% ipython --no-banner

In [1]: import numpy as np

In [2]: from numpy import linalg as LA

In [3]: np.set_printoptions(precision=2, suppress=True, linewidth=120, sign=" ")

In [4]: F = np.loadtxt("w.csv", delimiter=",")

In [5]: print(F)
[[ 8.02  7.1   1.92  8.92  1.02]
 [ 8.21  6.94  2.05  8.94  0.98]
 [ 8.08  7.12  1.86  9.21  0.97]
 [ 7.96  7.03  1.88  9.03  0.94]
 [ 8.05  7.09  2.08  9.12  0.98]
 [ 8.07  6.94  2.15  8.93  1.16]
 [ 7.95  6.99  1.93  8.92  1.1 ]
 [ 8.08  6.85  2.1   9.15  1.15]
 [ 7.98  7.1   1.91  8.91  1.02]
 [ 7.94  7.04  2.02  9.09  1.13]
 [ 8.11  6.95  2.11  9.    1.2 ]
 [ 8.17  7.13  2.04  9.07  1.  ]
 [ 7.89  6.91  1.92  8.99  0.98]
 [ 8.06  7.04  1.93  8.99  1.01]
 [ 1.95 -0.09 -0.01  6.1   6.03]
 [ 1.98  0.04 -0.01  6.11  5.86]
 [ 1.96 -0.07 -0.03  5.98  6.08]
 [ 1.9   0.26  0.13  5.97  6.02]
 [ 1.99 -0.12 -0.01  6.04  5.95]
 [ 1.95 -0.17  0.06  5.95  6.08]
 [ 1.95  0.19  0.    6.01  5.92]
 [ 2.04  0.01  0.18  5.95  5.96]
 [ 2.02 -0.15 -0.07  5.99  5.85]
 [ 2.02  0.01  0.01  6.12  6.02]
 [ 2.01  0.11 -0.05  6.05  5.81]
 [ 1.94  0.04  0.07  5.95  5.96]
 [ 2.    0.11  0.03  5.93  6.03]
 [ 1.95 -0.06 -0.18  5.97  6.19]]

In [6]: Ac = F - F.mean(axis=0)

In [7]: left, sv, VT = LA.svd(Ac, full_matrices=False)

In [8]: print(np.round(Ac.mean(axis=0), 2) + 0)
[ 0.  0.  0.  0.  0.]

In [9]: print(np.round(sv ** 2 / (sv ** 2).sum(), 2) + 0)
[ 1.  0.  0.  0.  0.]

In [10]: print(VT[0] * np.sign(VT[0, np.abs(VT[0]).argmax()]))
[ 0.55  0.63  0.18  0.27 -0.44]

In [11]: print(np.abs(left[:, 0]).argmax())
27

In [12]: print(np.searchsorted(np.cumsum(sv ** 2) / (sv ** 2).sum(), 0.9) + 1)
1

In [13]: print(LA.matrix_rank(Ac))
5

In [14]: print(np.abs(VT[-1]))
[ 0.6   0.09  0.59  0.23  0.48]

In [15]: D = LA.norm(F[:, None] - F[None], axis=-1)

In [16]: print(D[:5, :5])
[[ 0.    0.28  0.31  0.17  0.26]
 [ 0.28  0.    0.4   0.33  0.29]
 [ 0.31  0.4   0.    0.24  0.24]
 [ 0.17  0.33  0.24  0.    0.25]
 [ 0.26  0.29  0.24  0.25  0.  ]]

In [17]: print((D + 1e9 * np.eye(28)).round(6).argmin(axis=1))
[  8  13   3  13  11  10   8  10   0   6   5   4   3   0  18  24  14  20  14  16  24  25  18  14  15  26  25  16]

In [18]: print(np.abs(LA.svd(F)[2][-1]))
[ 0.62  0.03  0.55  0.48  0.28]

In [19]: print(LA.matrix_rank(F, rtol=0.1))
2

In [20]: print(LA.cond(F) > 100)
True

In [21]: print(np.argsort(-LA.norm(F, axis=0).round(6), kind="stable")[:3])
[ 3  0  1]

In [22]: print([round(float(x), 2) for x in LA.svd(F, compute_uv=False)[:3]])
[57.56, 23.52, 0.53]

In [23]: print(round(np.log10(LA.cond(F))))
2
